$ python3 -q
>>> import numpy as np
>>> from numpy import linalg as LA
>>> np.set_printoptions(precision=1, suppress=True, linewidth=120, legacy="1.25")
>>> data = np.load("mat.npy")
>>> print(data)
[[ 0  1  2  3 -2]
 [-1  0 -1  3  3]
 [-2  1  0  4  0]
 [-3 -3 -4  0 -1]
 [ 2 -3  0  1  0]]
>>> print([round(float(x), 1) for x in LA.svd(data, compute_uv=False)[:3]])
[6.3, 6.3, 3.8]
>>> print(round(LA.norm(data, 2) / LA.norm(data), 1))
0.6
>>> print(np.argsort(-LA.norm(data, axis=0).round(6), kind="stable")[:3])
[3 2 1]
>>> Uu, sig, VT = LA.svd(data)
>>> print(sig.round(1) + 0)
[6.3 6.3 3.8 3.8 0. ]
>>> print(np.argmax(sig[:-1] / (sig[1:] + 1e-6)) + 1)
4
>>> out = Uu[:, :4] @ np.diag(sig[:4]) @ VT[:4]
>>> print(out.round(1) + 0)
[[ 0.  1.  2.  3. -2.]
 [-1.  0. -1.  3.  3.]
 [-2.  1.  0.  4.  0.]
 [-3. -3. -4.  0. -1.]
 [ 2. -3.  0.  1.  0.]]
>>> print(LA.matrix_rank(out))
4
>>> print(round(LA.norm(data - out, 2), 1), round(float(sig[4]), 1))
0.0 0.0
>>> F = np.vander(np.arange(5) - 1, 4, increasing=True)
>>> print(F)
[[ 1 -1  1 -1]
 [ 1  0  0  0]
 [ 1  1  1  1]
 [ 1  2  4  8]
 [ 1  3  9 27]]
>>> Q, R = LA.qr(F)
>>> print(np.allclose(R.T @ R, F.T @ F))
True
>>> print(R)
[[ -2.2  -2.2  -6.7 -15.7]
 [  0.    3.2   6.3  20.2]
 [  0.    0.    3.7  11.2]
 [  0.    0.    0.    3.8]]
>>> print(np.round(Q.T @ Q, 1) + 0)
[[1. 0. 0. 0.]
 [0. 1. 0. 0.]
 [0. 0. 1. 0.]
 [0. 0. 0. 1.]]
>>> print(np.round(Q @ R, 1) + 0)
[[ 1. -1.  1. -1.]
 [ 1.  0.  0.  0.]
 [ 1.  1.  1.  1.]
 [ 1.  2.  4.  8.]
 [ 1.  3.  9. 27.]]
>>> print(round(abs(R[0, 0]), 1), round(LA.norm(F[:, 0]), 1))
2.2 2.2
>>> Uu, sig, VT = LA.svd(F)
>>> print(sig)
[30.1  2.5  1.6  0.9]
>>> out = Uu[:, :1] @ np.diag(sig[:1]) @ VT[:1]
>>> print(np.round(LA.norm(F - out) / LA.norm(F), 1))
0.1
>>> print(round(float(np.abs(F - out).max()), 1))
1.2
>>> print(LA.matrix_rank(out))
1
